$ python -q
>>> import numpy as np
>>> import numpy.linalg as la
>>> np.set_printoptions(precision=3, suppress=True, linewidth=140, sign=" ")
>>> out = np.array([[1, -1, 2], [-1, -1, -3], [-2, -3, 0]])
>>> A = np.triu(out, 1)
>>> A
array([[ 0, -1,  2],
       [ 0,  0, -3],
       [ 0,  0,  0]])
>>> # column 2 is much longer than the rest
>>> np.argsort(-la.norm(A, axis=0).round(6), kind="stable")[:3]
array([ 2,  1,  0])
>>> np.round(la.norm(A, 2) / la.norm(A), 3)
np.float64(0.976)
>>> x = np.array([-1, 0, 0])
>>> A * x
array([[ 0,  0,  0],
       [ 0,  0,  0],
       [ 0,  0,  0]])
>>> A @ (2 * x)
array([ 0,  0,  0])
>>> A @ np.eye(3)[1]
array([-1.,  0.,  0.])
>>> J = np.load("block7.npy")
>>> J
array([[  0,   2,   0],
       [  0,   3,   0],
       [  0,   5,   0],
       [  0,   7,   0],
       [  2,   8,   0],
       [  3,  10,   2],
       [  5,  10,   4],
       [  5,  10,   6],
       [  6,  11,   8],
       [  8,  13,  10],
       [ 10,  14,  10],
       [ 12,  14,  11],
       [ 12,  16,  13],
       [ 12,  17,  14],
       [ 14,  18,  15],
       [ 14,  18,  17],
       [ 16,  18,  18],
       [ 17,  19,  19],
       [ 17,  19,  20],
       [ 17,  20,  20],
       [ 17,  21,  20],
       [ 18,  22,  21],
       [ 19,  24,  23],
       [ 19,  25,  24],
       [ 20,  25,  26],
       [ 22,  25,  27],
       [ 24,  26,  29],
       [ 24,  28,  29],
       [ 24,  30,  29]])
>>> W2 = J[[26, 3]].astype(float)
>>> for _ in range(7):
...     lab = la.norm(J[:, None] - W2, axis=-1).argmin(axis=1)
...     W2 = np.array([J[lab == j].mean(axis=0) for j in range(2)])
... 
>>> lab
array([ 1,  1,  1,  1,  1,  1,  1,  1,  1,  1,  1,  1,  0,  0,  0,  0,  0,  0,  0,  0,  0,  0,  0,  0,  0,  0,  0,  0,  0])
>>> W2[1] - W2[0]
array([-13.75 , -12.907, -17.162])
>>> np.bincount(lab)
array([ 17,  12])
>>> np.abs(W2[1] - W2[0]).argmax()
np.int64(2)
>>> lab = J[:, 1] > np.median(J[:, 1])
>>> u = J[lab].mean(axis=0) - J[~lab].mean(axis=0)
>>> round(float((((J - J.mean(axis=0)) @ u > 0) == lab).mean()), 3)
0.897
>>> lab.astype(int)
array([ 0,  0,  0,  0,  0,  0,  0,  0,  0,  0,  0,  0,  0,  0,  0,  0,  0,  1,  1,  1,  1,  1,  1,  1,  1,  1,  1,  1,  1])
>>> cen = J - J.mean(axis=0)
>>> U, sv, Vh = la.svd(cen, full_matrices=False)
>>> np.searchsorted(np.cumsum(sv ** 2) / (sv ** 2).sum(), 0.9) + 1
np.int64(1)
>>> np.abs(Vh[-1])
array([ 0.803,  0.067,  0.592])
>>> sv ** 2 / (sv ** 2).sum()
array([ 0.991,  0.007,  0.002])
>>> sv
array([ 77.958,   6.363,   3.708])
>>> la.matrix_rank(cen)
np.int64(3)
>>> out = np.c_[J[:, :2] @ np.array([[-3, -3], [-2, 0]]), np.array([7, 0, 5, 7, 5, 4, 8, 9, 6, 9, 6, 4, 5, 4, 1, 0, 8, 8, 1, 8, 6, 1, 5, 2, 8, 2, 2, 0, 7])]
>>> out
array([[  -4,    0,    7],
       [  -6,    0,    0],
       [ -10,    0,    5],
       [ -14,    0,    7],
       [ -22,   -6,    5],
       [ -29,   -9,    4],
       [ -35,  -15,    8],
       [ -35,  -15,    9],
       [ -40,  -18,    6],
       [ -50,  -24,    9],
       [ -58,  -30,    6],
       [ -64,  -36,    4],
       [ -68,  -36,    5],
       [ -70,  -36,    4],
       [ -78,  -42,    1],
       [ -78,  -42,    0],
       [ -84,  -48,    8],
       [ -89,  -51,    8],
       [ -89,  -51,    1],
       [ -91,  -51,    8],
       [ -93,  -51,    6],
       [ -98,  -54,    1],
       [-105,  -57,    5],
       [-107,  -57,    2],
       [-110,  -60,    8],
       [-116,  -66,    2],
       [-124,  -72,    2],
       [-128,  -72,    0],
       [-132,  -72,    7]])
>>> la.matrix_rank(out)
np.int64(3)
>>> la.norm(la.qr(J)[0].T @ out, axis=0) ** 2 / ((out ** 2).sum(axis=0) + 1e-12)
array([ 1.   ,  1.   ,  0.707])
>>> la.matrix_rank(np.c_[J, out])
np.int64(4)
>>> np.round(la.lstsq(J, out[:, 0])[0], 3) + 0
array([-3., -2.,  0.])
>>> W0 = np.array([[-18, 2, 0], [3, -17, 3], [0, 3, 42]])
>>> O = W0.astype(float).copy()
>>> for j in range(3):
...     O[:, j] -= O[:, :j] @ (O[:, :j].T @ O[:, j])
...     O[:, j] /= la.norm(O[:, j])
... 
>>> np.round(O.T @ O, 3) + 0
array([[ 1.,  0.,  0.],
       [ 0.,  1.,  0.],
       [ 0.,  0.,  1.]])
>>> O
array([[-0.986, -0.162,  0.03 ],
       [ 0.164, -0.97 ,  0.177],
       [ 0.   ,  0.18 ,  0.984]])
>>> np.round(O.T @ W0, 3) + 0
array([[18.248, -4.768,  0.493],
       [ 0.   , 16.711,  4.629],
       [ 0.   ,  0.   , 41.849]])
>>> out = O / la.norm(O, axis=1, keepdims=True)
>>> C2 = out @ out.T
>>> np.degrees(np.arccos(np.clip(C2[2, 1], -1, 1)))
np.float64(90.0)
>>> C2.round(3) + 0
array([[ 1.,  0.,  0.],
       [ 0.,  1.,  0.],
       [ 0.,  0.,  1.]])
>>> np.argwhere(np.triu(np.abs(C2) > 0.95, 1))
array([], shape=(0, 2), dtype=int64)
>>> rng = np.random.default_rng(1193)
>>> lab = rng.permutation(3)
>>> out = W0[:, lab] * rng.choice([-1, 1], 3)
>>> out
array([[ 18,   0,  -2],
       [ -3,  -3,  17],
       [  0, -42,  -3]])
>>> U, _, Vh = la.svd(W0.T @ out)
>>> np.round(la.lstsq(W0, out)[0], 3) + 0
array([[-1.,  0.,  0.],
       [ 0.,  0., -1.],
       [ 0., -1.,  0.]])
>>> lab
array([ 0,  2,  1])
>>> out = W0 / la.norm(W0, axis=1, keepdims=True)
>>> C2 = out @ out.T
>>> np.argwhere(np.triu(np.abs(C2) > 0.95, 1))
array([], shape=(0, 2), dtype=int64)
>>> C2[1]
array([-0.277,  1.   ,  0.102])
>>> (C2 - 2 * np.eye(3)).round(6).argmax(axis=1)
array([ 2,  2,  1])
>>> round(np.degrees(np.arccos(np.clip(C2[1, 2], -1, 1))), 3)
np.float64(84.165)
>>> C2
array([[ 1.   , -0.277,  0.008],
       [-0.277,  1.   ,  0.102],
       [ 0.008,  0.102,  1.   ]])
>>> arr = np.loadtxt("x.csv", delimiter=",")
>>> arr
array([[-0.6, -0.8,  0. ],
       [-0.8,  0.6,  0. ],
       [ 0. ,  0. ,  1. ]])
>>> arr[:, 0] @ arr[:, 2]
np.float64(0.0)
>>> la.svd(arr, compute_uv=False)
array([ 1.,  1.,  1.])
>>> la.pinv(arr)
array([[-0.6, -0.8,  0. ],
       [-0.8,  0.6,  0. ],
       [ 0. ,  0. ,  1. ]])
>>> la.norm(arr, axis=0)
array([ 1.,  1.,  1.])
>>> round(la.norm(arr[2], 1), 3), round(la.norm(arr[2], np.inf), 3)
(np.float64(1.0), np.float64(1.0))
>>> la.norm(arr, axis=1)
array([ 1.,  1.,  1.])
>>> x = np.array([-7, 7, -3])
>>> target = W0 @ x
>>> target
array([ 140, -149, -105])
>>> la.solve(W0, 2 * target)
array([-14.,  14.,  -6.])
>>> E = np.loadtxt("layer19.csv", delimiter=",")
>>> E
array([[-2.209,  0.82 ,  0.824,  1.806],
       [ 2.392, -0.514, -2.213, -1.282],
       [ 3.22 ,  0.479, -0.812,  0.901],
       [-0.591, -0.787,  0.719, -1.625],
       [ 3.407,  0.589,  4.823,  1.597],
       [-2.977, -0.273,  2.879, -0.301],
       [-0.909,  0.599,  2.48 ,  1.498],
       [ 0.008,  0.131, -3.533, -0.093],
       [ 2.604, -0.304, -0.07 , -0.721],
       [-3.213, -0.383, -2.701, -0.98 ],
       [-4.207, -1.803,  0.816, -3.593],
       [-3.377, -0.8  ,  2.204, -1.415],
       [ 1.284, -0.218,  1.717, -0.291],
       [ 0.581,  0.685,  2.778,  1.699],
       [-0.79 , -1.085,  2.083, -2.109],
       [-0.587, -0.816,  0.716, -1.575],
       [ 1.901,  0.62 ,  1.041,  1.306],
       [ 3.415,  0.671,  1.279,  1.52 ],
       [ 1.091, -0.379, -0.439, -0.881],
       [ 2.346,  1.226, -1.802,  2.295],
       [-3.995, -1.481, -0.586, -3.111],
       [-1.48 , -0.09 , -0.282, -0.198],
       [ 1.977, -1.084,  0.638, -2.281]])
>>> la.matrix_rank(E, rtol=0.1)
np.int64(3)
>>> round(np.log10(la.cond(E)))
2
>>> [round(float(x), 3) for x in la.svd(E, compute_uv=False)[:3]]
[12.921, 9.649, 6.89]
>>> np.argsort(-la.norm(E, axis=0).round(6), kind="stable")[:3]
array([ 0,  2,  3])
>>> np.abs(la.svd(E)[2][-1])
array([ 0.007,  0.901,  0.039,  0.431])
>>> la.cond(E) > 100
np.True_
